$ python -q
>>> import numpy as np
>>> import numpy.linalg as la
>>> np.set_printoptions(precision=3, suppress=True, linewidth=200, legacy="1.25")
>>> M = np.loadtxt("m.csv", delimiter=",")
>>> M
array([[ 0.,  0.,  0.],
       [ 3.,  0.,  0.],
       [-1.,  0.,  0.]])
>>> # looks like rank 1
>>> round(float(la.norm(M[2] - M[1])), 3)
4.0
>>> la.norm(M, axis=1)
array([0., 3., 1.])
>>> round(float(la.norm(M, 1)), 3), round(la.norm(M, np.inf), 3)
(4.0, 3.0)
>>> np.round(la.norm(M, "nuc"), 3)
3.162
>>> np.abs(np.diag(la.qr(M)[1])) > 1e-9
array([ True, False, False])
>>> cov = M.T @ M
>>> la.svd(M, compute_uv=False) ** 2
array([10.,  0.,  0.])
>>> np.diag(cov)
array([10.,  0.,  0.])
>>> la.matrix_rank(cov)
1
>>> np.trace(cov), (M ** 2).sum()
(10.0, 10.0)
>>> (M @ M.T).shape
(3, 3)
>>> theta = np.radians(60)
>>> r_ = np.eye(3)
>>> r_[1, 1] = r_[2, 2] = np.cos(theta)
>>> r_[1, 2], r_[2, 1] = -np.sin(theta), np.sin(theta)
>>> r_
array([[ 1.   ,  0.   ,  0.   ],
       [ 0.   ,  0.5  , -0.866],
       [ 0.   ,  0.866,  0.5  ]])
>>> B = M @ r_.T
>>> round(float(la.det(r_)), 3), np.trace(r_)
(1.0, 2.0)
>>> np.allclose(la.norm(M, axis=1), la.norm(B, axis=1))
True
>>> np.allclose(M @ M.T, B @ B.T)
True
>>> B
array([[ 0.,  0.,  0.],
       [ 3.,  0.,  0.],
       [-1.,  0.,  0.]])
>>> B = np.array([[2, 2, 1, 1, -2, -2],
...     [-1, -1, -3, -3, 1, -2],
...     [-2, 0, 1, 3, 3, 3],
...     [2, -1, -3, -2, 0, 3],
...     [1, -3, -1, -1, 2, 0],
...     [0, 2, -1, -1, 0, -2]])
>>> W0 = np.triu(B, 1)
>>> W0
array([[ 0,  2,  1,  1, -2, -2],
       [ 0,  0, -3, -3,  1, -2],
       [ 0,  0,  0,  3,  3,  3],
       [ 0,  0,  0,  0,  0,  3],
       [ 0,  0,  0,  0,  0,  0],
       [ 0,  0,  0,  0,  0,  0]])
>>> # triangular, det is the product of the diagonal
>>> def softmax(z):
...     e = np.exp(z - z.max(axis=-1, keepdims=True))
...     return e / e.sum(axis=-1, keepdims=True)
... 
>>> softmax(W0[2])
array([0.016, 0.016, 0.016, 0.318, 0.318, 0.318])
>>> np.round(softmax(10 * W0[2]), 3) + 0
array([0.   , 0.   , 0.   , 0.333, 0.333, 0.333])
>>> softmax(W0).sum(axis=1)
array([1., 1., 1., 1., 1., 1.])
>>> S = W0 @ W0.T / np.sqrt(6)
>>> np.round(softmax(S + np.triu(np.full(S.shape, -np.inf), 1)), 3) + 0
array([[1.   , 0.   , 0.   , 0.   , 0.   , 0.   ],
       [0.   , 1.   , 0.   , 0.   , 0.   , 0.   ],
       [0.   , 0.   , 1.   , 0.   , 0.   , 0.   ],
       [0.001, 0.001, 0.499, 0.499, 0.   , 0.   ],
       [0.2  , 0.2  , 0.2  , 0.2  , 0.2  , 0.   ],
       [0.167, 0.167, 0.167, 0.167, 0.167, 0.167]])
>>> np.round(softmax(S)[2] @ W0, 3) + 0
array([0.   , 0.   , 0.   , 2.998, 2.998, 3.   ])
>>> np.prod(np.diag(W0)), np.round(la.det(W0), 3)
(0, 0.0)
>>> W0 @ W0
array([[  0,   0,  -6,  -3,   5,   2],
       [  0,   0,   0,  -9,  -9, -18],
       [  0,   0,   0,   0,   0,   9],
       [  0,   0,   0,   0,   0,   0],
       [  0,   0,   0,   0,   0,   0],
       [  0,   0,   0,   0,   0,   0]])
>>> W0[3] @ W0[4]
0
>>> np.round(la.norm(W0, 2), 3)
6.503
>>> round(la.norm(W0, 1), 3), np.round(la.norm(W0, np.inf), 3)
(10.0, 9.0)
>>> U, sig, VT = la.svd(W0)
>>> vecs = VT[:(sig > 1e-8).sum()]
>>> rng = np.random.default_rng(803)
>>> x = W0[3] + 5 * W0[0] + rng.integers(2) * np.eye(6)[3]
>>> x
array([  0.,  10.,   5.,   6., -10.,  -7.])
>>> np.round(vecs.T @ vecs, 3) + 0
array([[ 0.   ,  0.   ,  0.   ,  0.   ,  0.   ,  0.   ],
       [ 0.   ,  0.845, -0.248,  0.186, -0.186,  0.   ],
       [ 0.   , -0.248,  0.602,  0.298, -0.298,  0.   ],
       [ 0.   ,  0.186,  0.298,  0.776,  0.224,  0.   ],
       [ 0.   , -0.186, -0.298,  0.224,  0.776,  0.   ],
       [ 0.   ,  0.   ,  0.   ,  0.   ,  0.   ,  1.   ]])
>>> np.diag(vecs.T @ vecs)
array([0.   , 0.845, 0.602, 0.776, 0.776, 1.   ])
>>> la.matrix_rank(np.vstack([W0, x]))
5
>>> np.allclose(vecs.T @ vecs @ x, x)
False
>>> feats = np.loadtxt("data.csv", delimiter=",")
>>> feats
array([[ 0.573, -0.27 ,  0.371, -0.169,  0.034, -0.067],
       [-0.27 ,  0.127, -0.175,  0.079, -0.016,  0.032],
       [ 0.371, -0.175,  0.24 , -0.109,  0.022, -0.044],
       [-0.169,  0.079, -0.109,  0.05 , -0.01 ,  0.02 ],
       [ 0.034, -0.016,  0.022, -0.01 ,  0.002, -0.004],
       [-0.067,  0.032, -0.044,  0.02 , -0.004,  0.008]])
>>> # equal to its transpose
>>> U, sig, VT = la.svd(feats)
>>> vecs = VT[:(sig > 1e-8).sum()]
>>> x = feats[3] + -3 * feats[4] + rng.integers(2) * np.eye(6)[3]
>>> x
array([-0.27 ,  0.127, -0.175,  1.079, -0.016,  0.032])
>>> la.matrix_rank(np.vstack([feats, x]))
2
>>> round(la.norm(x - vecs.T @ vecs @ x), 3)
0.975
>>> x = np.array([-1, 0, 1, -2, 2, 0])
>>> feats @ x
array([ 0.202, -0.095,  0.131, -0.06 ,  0.012, -0.024])
>>> np.eye(6) - feats
array([[ 0.427,  0.27 , -0.371,  0.169, -0.034,  0.067],
       [ 0.27 ,  0.873,  0.175, -0.079,  0.016, -0.032],
       [-0.371,  0.175,  0.76 ,  0.109, -0.022,  0.044],
       [ 0.169, -0.079,  0.109,  0.95 ,  0.01 , -0.02 ],
       [-0.034,  0.016, -0.022,  0.01 ,  0.998,  0.004],
       [ 0.067, -0.032,  0.044, -0.02 ,  0.004,  0.992]])
>>> la.eigvalsh(2 * feats - np.eye(6))
array([-1., -1., -1., -1., -1.,  1.])
>>> np.round((x - feats @ x) @ (feats @ x), 3)
0.0
>>> np.trace(feats)
1.0
>>> feats @ feats @ x
array([ 0.202, -0.095,  0.131, -0.06 ,  0.012, -0.024])
>>> la.matrix_rank(feats, rtol=0.1)
1
>>> [round(float(x), 3) for x in la.svd(feats, compute_uv=False)[:3]]
[1.0, 0.0, 0.0]
>>> labels = rng.permutation(6)
>>> labels
array([5, 2, 3, 0, 1, 4])
>>> B = feats[labels][:, labels]
>>> np.round(la.det(B), 3), np.round(la.det(feats[labels]), 3)
(0.0, -0.0)
>>> np.trace(B)
1.0
>>> np.diag(B)
array([0.008, 0.24 , 0.05 , 0.573, 0.127, 0.002])
>>> arr = np.loadtxt("dump.csv", delimiter=",")
>>> arr
array([[-0.469,  0.132, -0.799, -0.646],
       [-0.006,  0.054, -1.428, -2.769],
       [-0.077,  0.352,  0.059, -0.567],
       [-0.215, -0.126, -0.134, -0.985],
       [-0.326,  0.555, -1.867, -2.557],
       [-0.197,  0.13 ,  2.198,  2.58 ],
       [ 0.375,  0.337, -5.062, -7.254],
       [-0.215,  0.074,  2.293,  3.611],
       [ 0.286, -0.007, -2.856, -4.352],
       [-0.387,  0.032,  1.106,  2.244],
       [ 0.182, -0.25 , -2.257, -4.059],
       [ 0.181, -0.033, -0.639, -1.119],
       [ 0.117,  0.113, -4.141, -5.527]])
>>> softmax(arr[8] + -1)
array([0.556, 0.415, 0.024, 0.005])
>>> S = arr @ arr.T / np.sqrt(4)
>>> softmax(S).round(6).argmax(axis=1)
array([6, 6, 6, 6, 6, 7, 6, 7, 6, 7, 6, 6, 6])
>>> dist = la.norm(arr[:, None] - arr[None], axis=-1)
>>> dist.shape
(13, 13)
>>> np.unravel_index(dist.round(6).argmax(), dist.shape)
(6, 7)
>>> labels = arr[:, 2] > np.median(arr[:, 2])
>>> f = arr[labels].mean(axis=0) - arr[~labels].mean(axis=0)
>>> f
array([-0.174, -0.062,  3.444,  4.841])
>>> round((((arr - arr.mean(axis=0)) @ f > 0) == labels).mean(), 3)
0.923
>>> ((arr - arr.mean(axis=0)) @ f > 0).astype(int)
array([1, 0, 1, 1, 0, 1, 0, 1, 0, 1, 0, 1, 0])
>>> theta = np.radians(45)
>>> r_ = np.eye(4)
>>> r_[1, 1] = r_[3, 3] = np.cos(theta)
>>> r_[1, 3], r_[3, 1] = -np.sin(theta), np.sin(theta)
>>> r_
array([[ 1.   ,  0.   ,  0.   ,  0.   ],
       [ 0.   ,  0.707,  0.   , -0.707],
       [ 0.   ,  0.   ,  1.   ,  0.   ],
       [ 0.   ,  0.707,  0.   ,  0.707]])
>>> B = arr @ r_.T
>>> np.abs(B - arr).max(axis=0)
array([0.   , 5.031, 0.   , 2.363])
>>> la.svd(arr, compute_uv=False), la.svd(B, compute_uv=False)
(array([15.283,  1.144,  0.905,  0.559]), array([15.283,  1.144,  0.905,  0.559]))
>>> np.allclose(la.norm(arr, axis=1), la.norm(B, axis=1))
True
